$ python -q
>>> import numpy as np
>>> from numpy import linalg as LA
>>> np.set_printoptions(suppress=True, linewidth=120)
>>> E = np.tanh(np.array([[-2.4, -0.5, -0.2],
...     [0.7, 0.2, 2.2],
...     [-0.6, -0.9, 1.6],
...     [0.0, 0.5, 1.3],
...     [0.6, -0.1, -1.6],
...     [1.9, 0.0, 0.4],
...     [0.2, -0.7, 2.2],
...     [-0.3, 0.3, -1.2],
...     [0.3, 1.0, -0.7],
...     [-1.0, -0.6, 0.3],
...     [1.5, -0.1, -0.3],
...     [-1.2, 0.5, -1.3],
...     [0.8, 0.6, 0.4],
...     [0.6, 0.4, 2.4],
...     [0.0, -0.3, 1.2],
...     [0.0, 0.9, -1.8],
...     [1.1, -1.2, -0.1],
...     [0.8, 0.7, -0.9],
...     [-0.7, 0.7, 2.0],
...     [-0.2, 0.4, 0.8],
...     [-0.9, -0.1, 0.5],
...     [-0.1, -0.5, 0.0],
...     [-1.4, 1.4, 0.1],
...     [0.6, 1.2, -0.7],
...     [0.3, -1.6, -1.3],
...     [1.6, 1.0, -0.3]]) @ np.array([[-2.1, -0.1, -0.4, 0.2],
...     [-0.8, -1.0, -1.5, 1.8],
...     [2.2, -0.2, -2.0, -0.1]]))
>>> E.round(2)
array([[ 1.  ,  0.65,  0.97, -0.88],
       [ 1.  , -0.61, -1.  ,  0.27],
       [ 1.  ,  0.56, -0.92, -0.96],
       [ 0.99, -0.64, -1.  ,  0.65],
       [-1.  ,  0.35,  1.  ,  0.1 ],
       [-1.  , -0.26, -0.92,  0.33],
       [ 1.  ,  0.24, -1.  , -0.89],
       [-0.98, -0.03,  0.97,  0.54],
       [-0.99, -0.71, -0.22,  0.96],
       [ 1.  ,  0.56,  0.6 , -0.86],
       [-1.  ,  0.01,  0.15,  0.15],
       [-0.63, -0.12,  0.98,  0.66],
       [-0.86, -0.64, -0.97,  0.83],
       [ 1.  , -0.74, -1.  ,  0.54],
       [ 0.99,  0.06, -0.96, -0.58],
       [-1.  , -0.49,  0.98,  0.95],
       [-0.92,  0.8 ,  0.92, -0.96],
       [-1.  , -0.54,  0.41,  0.91],
       [ 1.  , -0.77, -1.  ,  0.73],
       [ 0.95, -0.49, -0.97,  0.54],
       [ 1.  ,  0.09, -0.45, -0.39],
       [ 0.54,  0.47,  0.66, -0.73],
       [ 0.97, -0.86, -0.94,  0.98],
       [-1.  , -0.81, -0.56,  0.98],
       [-0.98,  0.95,  1.  , -0.99],
       [-1.  , -0.8 , -0.91,  0.97]])
>>> Q, r_ = LA.qr(E)
>>> round(abs(r_[0, 0]), 2), np.round(LA.norm(E[:, 0]), 2)
(np.float64(4.89), np.float64(4.89))
>>> np.round(Q @ r_, 2)
array([[ 1.  ,  0.65,  0.97, -0.88],
       [ 1.  , -0.61, -1.  ,  0.27],
       [ 1.  ,  0.56, -0.92, -0.96],
       [ 0.99, -0.64, -1.  ,  0.65],
       [-1.  ,  0.35,  1.  ,  0.1 ],
       [-1.  , -0.26, -0.92,  0.33],
       [ 1.  ,  0.24, -1.  , -0.89],
       [-0.98, -0.03,  0.97,  0.54],
       [-0.99, -0.71, -0.22,  0.96],
       [ 1.  ,  0.56,  0.6 , -0.86],
       [-1.  ,  0.01,  0.15,  0.15],
       [-0.63, -0.12,  0.98,  0.66],
       [-0.86, -0.64, -0.97,  0.83],
       [ 1.  , -0.74, -1.  ,  0.54],
       [ 0.99,  0.06, -0.96, -0.58],
       [-1.  , -0.49,  0.98,  0.95],
       [-0.92,  0.8 ,  0.92, -0.96],
       [-1.  , -0.54,  0.41,  0.91],
       [ 1.  , -0.77, -1.  ,  0.73],
       [ 0.95, -0.49, -0.97,  0.54],
       [ 1.  ,  0.09, -0.45, -0.39],
       [ 0.54,  0.47,  0.66, -0.73],
       [ 0.97, -0.86, -0.94,  0.98],
       [-1.  , -0.81, -0.56,  0.98],
       [-0.98,  0.95,  1.  , -0.99],
       [-1.  , -0.8 , -0.91,  0.97]])
>>> np.round(Q.T @ Q, 2) + 0
array([[1., 0., 0., 0.],
       [0., 1., 0., 0.],
       [0., 0., 1., 0.],
       [0., 0., 0., 1.]])
>>> np.allclose(r_.T @ r_, E.T @ E)
True
>>> np.round(np.abs(np.diag(r_)), 2)
array([4.89, 2.95, 2.82, 0.67])
